$ python -q
>>> import numpy as np
>>> from numpy import linalg as LA
>>> np.set_printoptions(suppress=True, linewidth=120)
>>> A = np.array([[-2, -1, -8, 1, -8, -7, -5, 5, -1, 5],
...     [2, 7, -7, -5, -3, 3, 1, -3, 1, -9],
...     [-4, 3, -6, 9, 2, 4, 8, 5, -9, 0],
...     [5, -8, 4, -9, 4, 9, 1, -6, 9, -2],
...     [-2, 8, -2, 1, -5, 7, -6, -4, -4, -8],
...     [-9, -7, -3, -7, -5, 0, 6, -6, -1, -3]])
>>> print(A)
[[-2 -1 -8  1 -8 -7 -5  5 -1  5]
 [ 2  7 -7 -5 -3  3  1 -3  1 -9]
 [-4  3 -6  9  2  4  8  5 -9  0]
 [ 5 -8  4 -9  4  9  1 -6  9 -2]
 [-2  8 -2  1 -5  7 -6 -4 -4 -8]
 [-9 -7 -3 -7 -5  0  6 -6 -1 -3]]
>>> x0 = np.array([-3, -1, 3, -3, 1, 1, -3, -3, -1, -2])
>>> x0 @ A
Traceback (most recent call last):
  File "<python-input-6>", line 1, in <module>
    x0 @ A
    ~~~^~~
ValueError: matmul: Input operand 1 has a mismatch in its core dimension 0, with gufunc signature (n?,k),(k,m?)->(n?,m?) (size 6 is different from 10)
>>> print((A @ x0).argmax())
3
>>> print(A @ (2 * x0))
[ -88    8 -120  110   82   96]
>>> print(LA.norm(A @ x0) <= LA.norm(A, 2) * LA.norm(x0) + 1e-9)
True
>>> print(A @ x0)
[-44   4 -60  55  41  48]
>>> u, g = A[2], A[3]
>>> print(u @ u)
332
>>> print(u @ g)
-208
>>> pr = (u @ g) / (u @ u) * u
>>> print(np.round(LA.norm(u + g) ** 2 + LA.norm(u - g) ** 2, 2))
1474.0
>>> print(np.round(g - pr, 2))
[ 2.49 -6.12  0.24 -3.36  5.25 11.51  6.01 -2.87  3.36 -2.  ]
>>> print(LA.matrix_rank(np.outer(u, g)))
1
>>> print((g - pr) @ u)
0.0
>>> u = np.array([3, 2, 4])
>>> print(np.convolve(A[0], u))
[ -6  -7 -34 -17 -54 -33 -61 -23 -13  33   6  20]
>>> print(np.cross(A[0, :3], A[5, :3]))
[-53  66   5]
>>> print(np.correlate(A[0], A[5], "full"))
[  6   5  37  -1  65 -15  95  37  54   8 184 127 108 106  65 -22 -53 -26 -45]
>>> X = np.array([[-0.5, 1.2, 0.2, -1.5, -0.6, -1.1],
...     [-1.0, 0.2, 0.5, -1.6, 1.3, 0.6],
...     [-0.3, 1.1, 0.0, -0.2, 1.7, 0.9],
...     [0.2, -0.6, 0.1, 1.5, -0.3, 1.0],
...     [1.9, -1.0, -0.9, -0.2, 2.0, 0.0],
...     [0.4, -0.4, 0.1, -1.5, 0.0, 0.4],
...     [-1.8, 0.0, -1.0, -1.7, -0.1, -0.1],
...     [-1.1, -0.2, -0.2, -1.1, 1.2, -0.9]])
>>> rng = np.random.default_rng(6484)
>>> X[3] = X[4] + 0.02 * rng.normal(size=6)
>>> print(X.round(2))
[[-0.5   1.2   0.2  -1.5  -0.6  -1.1 ]
 [-1.    0.2   0.5  -1.6   1.3   0.6 ]
 [-0.3   1.1   0.   -0.2   1.7   0.9 ]
 [ 1.91 -1.   -0.87 -0.2   2.   -0.01]
 [ 1.9  -1.   -0.9  -0.2   2.    0.  ]
 [ 0.4  -0.4   0.1  -1.5   0.    0.4 ]
 [-1.8   0.   -1.   -1.7  -0.1  -0.1 ]
 [-1.1  -0.2  -0.2  -1.1   1.2  -0.9 ]]
>>> C2 = X.T @ X
>>> print(np.round(LA.eigvalsh(C2)[::-1], 2))
[21.94 16.55  5.24  2.76  2.42  1.1 ]
